$ ipython --no-banner

In [1]: import numpy as np

In [2]: import numpy.linalg as la

In [3]: np.set_printoptions(precision=2, suppress=True, linewidth=140, sign=" ")

In [4]: mat = np.array([[-0.3, 1.4, -0.7],
   ...:     [0.6, -1.4, 0.6],
   ...:     [1.2, -1.4, 2.2],
   ...:     [0.0, 0.5, 0.6],
   ...:     [-0.3, -1.5, -0.2],
   ...:     [0.0, -0.9, -0.8],
   ...:     [0.7, -0.7, 0.3],
   ...:     [0.2, 1.8, 1.9],
   ...:     [0.7, 1.4, 1.3],
   ...:     [0.3, -0.5, 1.1],
   ...:     [-1.8, -0.5, -1.2],
   ...:     [-0.7, -1.1, 0.1],
   ...:     [0.2, -1.6, 0.6],
   ...:     [0.1, 0.7, -0.3],
   ...:     [-1.3, -2.4, -2.9],
   ...:     [0.1, 1.5, -0.9],
   ...:     [1.6, 0.6, -0.7],
   ...:     [-1.5, 0.1, -0.6],
   ...:     [1.6, -1.4, 1.0],
   ...:     [-0.7, 1.1, -0.1]])

In [5]: rng = np.random.default_rng(2)

In [6]: mat[:, 2] = 5 * mat[:, 0] + 0.05 * rng.normal(size=20)

In [7]: mat
Out[7]: 
array([[-0.3 ,  1.4 , -1.49],
       [ 0.6 , -1.4 ,  2.97],
       [ 1.2 , -1.4 ,  5.98],
       [ 0.  ,  0.5 , -0.12],
       [-0.3 , -1.5 , -1.41],
       [ 0.  , -0.9 ,  0.06],
       [ 0.7 , -0.7 ,  3.48],
       [ 0.2 ,  1.8 ,  1.04],
       [ 0.7 ,  1.4 ,  3.51],
       [ 0.3 , -0.5 ,  1.47],
       [-1.8 , -0.5 , -8.95],
       [-0.7 , -1.1 , -3.52],
       [ 0.2 , -1.6 ,  0.98],
       [ 0.1 ,  0.7 ,  0.46],
       [-1.3 , -2.4 , -6.48],
       [ 0.1 ,  1.5 ,  0.5 ],
       [ 1.6 ,  0.6 ,  8.03],
       [-1.5 ,  0.1 , -7.53],
       [ 1.6 , -1.4 ,  8.01],
       [-0.7 ,  1.1 , -3.54]])

In [8]: # column 2 is much longer than the rest

In [9]: round(np.log10(la.cond(mat)))
Out[9]: 3

In [10]: la.matrix_rank(mat, rtol=0.1)
Out[10]: np.int64(2)

In [11]: Ac = (mat - mat.mean(axis=0)) / mat.std(axis=0)

In [12]: np.argwhere(np.abs(Ac) > 2)
Out[12]: 
array([[ 10,   0],
       [ 10,   2]])

In [13]: Ac.std(axis=0)
Out[13]: array([ 1.,  1.,  1.])

In [14]: b = la.lstsq(np.delete(Ac, 2, axis=1), Ac[:, 2])[0]

In [15]: b.round(2) + 0
Out[15]: array([ 1.,  0.])

In [16]: Q, R = la.qr(mat)

In [17]: Q @ R
Out[17]: 
array([[-0.3 ,  1.4 , -1.49],
       [ 0.6 , -1.4 ,  2.97],
       [ 1.2 , -1.4 ,  5.98],
       [ 0.  ,  0.5 , -0.12],
       [-0.3 , -1.5 , -1.41],
       [ 0.  , -0.9 ,  0.06],
       [ 0.7 , -0.7 ,  3.48],
       [ 0.2 ,  1.8 ,  1.04],
       [ 0.7 ,  1.4 ,  3.51],
       [ 0.3 , -0.5 ,  1.47],
       [-1.8 , -0.5 , -8.95],
       [-0.7 , -1.1 , -3.52],
       [ 0.2 , -1.6 ,  0.98],
       [ 0.1 ,  0.7 ,  0.46],
       [-1.3 , -2.4 , -6.48],
       [ 0.1 ,  1.5 ,  0.5 ],
       [ 1.6 ,  0.6 ,  8.03],
       [-1.5 ,  0.1 , -7.53],
       [ 1.6 , -1.4 ,  8.01],
       [-0.7 ,  1.1 , -3.54]])

In [18]: np.abs(np.diag(R))
Out[18]: array([ 4.05,  5.58,  0.19])

In [19]: vec = np.array([-2, 0, -1])

In [20]: rhs = mat @ vec

In [21]: np.round(la.lstsq(mat, rhs)[0], 2) + 0
Out[21]: array([-2.,  0., -1.])

In [22]: rhs = rhs + 0.1 * rng.normal(size=20)

In [23]: rhs
Out[23]: 
array([  2.17,  -4.16,  -8.35,   0.16,   1.91,   0.02,  -4.68,  -1.6 ,  -5.09,  -2.22,  12.64,   4.93,  -1.28,  -0.59,   9.1 ,  -0.67,
       -11.24,  10.62, -11.32,   4.9 ])

In [24]: b, *_ = la.lstsq(mat, rhs)

In [25]: [round(float(la.norm(la.solve(mat.T @ mat + lam * np.eye(3), mat.T @ rhs))), 2) for lam in (0, 1, 10, 100)]
Out[25]: [2.06, 1.38, 1.35, 1.12]

In [26]: round(float(la.norm(rhs - mat @ b)), 2)
Out[26]: 0.4

In [27]: X = np.load("case9.npy")

In [28]: X
Out[28]: 
array([[ 0.11,  0.17,  0.17,  0.06,  0.28,  0.22],
       [ 0.06,  0.29,  0.12,  0.18,  0.29,  0.06],
       [ 0.  ,  0.25,  0.3 ,  0.25,  0.15,  0.05],
       [ 0.  ,  0.26,  0.  ,  0.32,  0.16,  0.26],
       [ 0.13,  0.13,  0.13,  0.13,  0.33,  0.13],
       [ 0.15,  0.15,  0.  ,  0.15,  0.08,  0.46]])

In [29]: # row-stochastic, so 1 is an eigenvalue

In [30]: Q, vecs = la.qr(X[:, :2])[0], la.qr(X[:, 2:])[0]

In [31]: sv = la.svd(Q.T @ vecs, compute_uv=False)

In [32]: sv
Out[32]: array([ 0.99,  0.91])

In [33]: (sv > 0.9).sum()
Out[33]: np.int64(2)

In [34]: labels = rng.permutation(6)

In [35]: labels
Out[35]: array([ 2,  5,  1,  3,  4,  0])

In [36]: Y = X[labels][:, labels]

In [37]: Y
Out[37]: 
array([[ 0.3 ,  0.05,  0.25,  0.25,  0.15,  0.  ],
       [ 0.  ,  0.46,  0.15,  0.15,  0.08,  0.15],
       [ 0.12,  0.06,  0.29,  0.18,  0.29,  0.06],
       [ 0.  ,  0.26,  0.26,  0.32,  0.16,  0.  ],
       [ 0.13,  0.13,  0.13,  0.13,  0.33,  0.13],
       [ 0.17,  0.22,  0.17,  0.06,  0.28,  0.11]])

In [38]: np.round(np.trace(Y), 2)
Out[38]: np.float64(1.82)

In [39]: np.allclose(Y, X)
Out[39]: False

In [40]: Q, vecs = la.qr(Y[:, :1])[0], la.qr(Y[:, 1:])[0]

In [41]: sv = la.svd(Q.T @ vecs, compute_uv=False)

In [42]: np.round(la.norm(Q @ Q.T - vecs @ vecs.T, 2), 2)
Out[42]: np.float64(1.0)

In [43]: la.matrix_power(X, 2)
Out[43]: 
array([[ 0.09,  0.2 ,  0.13,  0.17,  0.22,  0.2 ],
       [ 0.07,  0.22,  0.12,  0.19,  0.25,  0.15],
       [ 0.04,  0.24,  0.14,  0.23,  0.21,  0.14],
       [ 0.08,  0.22,  0.05,  0.21,  0.2 ,  0.24],
       [ 0.09,  0.19,  0.12,  0.17,  0.24,  0.19],
       [ 0.11,  0.19,  0.05,  0.17,  0.17,  0.31]])

In [44]: X.sum(axis=1)
Out[44]: array([ 1.,  1.,  1.,  1.,  1.,  1.])

In [45]: np.sort(np.abs(la.eigvals(X)))[::-1]
Out[45]: array([ 1.  ,  0.37,  0.23,  0.23,  0.1 ,  0.05])

In [46]: p = np.eye(6)[3]

In [47]: for _ in range(6):
    ...:     p = p @ X
    ...:     print(p.round(2))
    ...: 
[ 0.    0.26  0.    0.32  0.16  0.26]
[ 0.08  0.22  0.05  0.21  0.2   0.24]
[ 0.09  0.21  0.08  0.19  0.21  0.23]
[ 0.08  0.21  0.09  0.18  0.22  0.22]
[ 0.08  0.21  0.09  0.18  0.22  0.21]
[ 0.08  0.21  0.1   0.18  0.22  0.21]

In [48]: cov = X.T @ X

In [49]: np.diag(cov)
Out[49]: array([ 0.06,  0.29,  0.15,  0.24,  0.33,  0.36])

In [50]: np.round(la.svd(X, compute_uv=False) ** 2, 2) + 0
Out[50]: array([ 1.1 ,  0.19,  0.09,  0.04,  0.01,  0.  ])

In [51]: ang = np.deg2rad(72)

In [52]: W0 = np.eye(9)

In [53]: W0[np.ix_([2, 0], [2, 0])] = [[np.cos(ang), -np.sin(ang)], [np.sin(ang), np.cos(ang)]]

In [54]: W0
Out[54]: 
array([[ 0.31,  0.  ,  0.95,  0.  ,  0.  ,  0.  ,  0.  ,  0.  ,  0.  ],
       [ 0.  ,  1.  ,  0.  ,  0.  ,  0.  ,  0.  ,  0.  ,  0.  ,  0.  ],
       [-0.95,  0.  ,  0.31,  0.  ,  0.  ,  0.  ,  0.  ,  0.  ,  0.  ],
       [ 0.  ,  0.  ,  0.  ,  1.  ,  0.  ,  0.  ,  0.  ,  0.  ,  0.  ],
       [ 0.  ,  0.  ,  0.  ,  0.  ,  1.  ,  0.  ,  0.  ,  0.  ,  0.  ],
       [ 0.  ,  0.  ,  0.  ,  0.  ,  0.  ,  1.  ,  0.  ,  0.  ,  0.  ],
       [ 0.  ,  0.  ,  0.  ,  0.  ,  0.  ,  0.  ,  1.  ,  0.  ,  0.  ],
       [ 0.  ,  0.  ,  0.  ,  0.  ,  0.  ,  0.  ,  0.  ,  1.  ,  0.  ],
       [ 0.  ,  0.  ,  0.  ,  0.  ,  0.  ,  0.  ,  0.  ,  0.  ,  1.  ]])

In [55]: (W0 - W0.T) / 2
Out[55]: 
array([[ 0.  ,  0.  ,  0.95,  0.  ,  0.  ,  0.  ,  0.  ,  0.  ,  0.  ],
       [ 0.  ,  0.  ,  0.  ,  0.  ,  0.  ,  0.  ,  0.  ,  0.  ,  0.  ],
       [-0.95,  0.  ,  0.  ,  0.  ,  0.  ,  0.  ,  0.  ,  0.  ,  0.  ],
       [ 0.  ,  0.  ,  0.  ,  0.  ,  0.  ,  0.  ,  0.  ,  0.  ,  0.  ],
       [ 0.  ,  0.  ,  0.  ,  0.  ,  0.  ,  0.  ,  0.  ,  0.  ,  0.  ],
       [ 0.  ,  0.  ,  0.  ,  0.  ,  0.  ,  0.  ,  0.  ,  0.  ,  0.  ],
       [ 0.  ,  0.  ,  0.  ,  0.  ,  0.  ,  0.  ,  0.  ,  0.  ,  0.  ],
       [ 0.  ,  0.  ,  0.  ,  0.  ,  0.  ,  0.  ,  0.  ,  0.  ,  0.  ],
       [ 0.  ,  0.  ,  0.  ,  0.  ,  0.  ,  0.  ,  0.  ,  0.  ,  0.  ]])

In [56]: round(float(la.det(W0)), 2)
Out[56]: 1.0

In [57]: np.sort(np.abs(la.eigvals(W0)))
Out[57]: array([ 1.,  1.,  1.,  1.,  1.,  1.,  1.,  1.,  1.])

In [58]: round(np.abs(la.eigvals(W0)).max(), 2)
Out[58]: np.float64(1.0)

In [59]: A = np.loadtxt("dump.csv", delimiter=",")

In [60]: A
Out[60]: 
array([[ 9.,  0.,  6.,  8.,  9.,  0.],
       [ 6.,  5.,  3.,  4.,  6.,  3.],
       [ 6.,  7.,  3.,  9.,  5.,  4.],
       [ 3.,  8.,  8.,  4.,  7.,  2.],
       [ 5.,  8.,  7.,  5.,  2.,  3.],
       [ 1.,  7.,  5.,  9.,  4.,  9.],
       [ 2.,  1.,  7.,  1.,  5.,  3.],
       [ 9.,  4.,  2.,  1.,  6.,  2.],
       [ 0.,  9.,  2.,  4.,  1.,  1.],
       [ 1.,  5.,  4.,  0.,  9.,  5.],
       [ 3.,  8.,  8.,  4.,  7.,  2.],
       [ 7.,  7.,  5.,  5.,  9.,  8.],
       [ 4.,  4.,  2.,  4.,  3.,  0.]])

In [61]: cov = A.T @ A

In [62]: la.svd(A, compute_uv=False) ** 2
Out[62]: array([ 1854.21,   172.52,   104.82,    73.3 ,    58.34,    22.8 ])

In [63]: np.diag(cov)
Out[63]: array([ 348.,  503.,  358.,  358.,  493.,  226.])

In [64]: la.eigvalsh(cov)[::-1]
Out[64]: array([ 1854.21,   172.52,   104.82,    73.3 ,    58.34,    22.8 ])

In [65]: np.trace(cov), (A ** 2).sum()
Out[65]: (np.float64(2286.0), np.float64(2286.0))
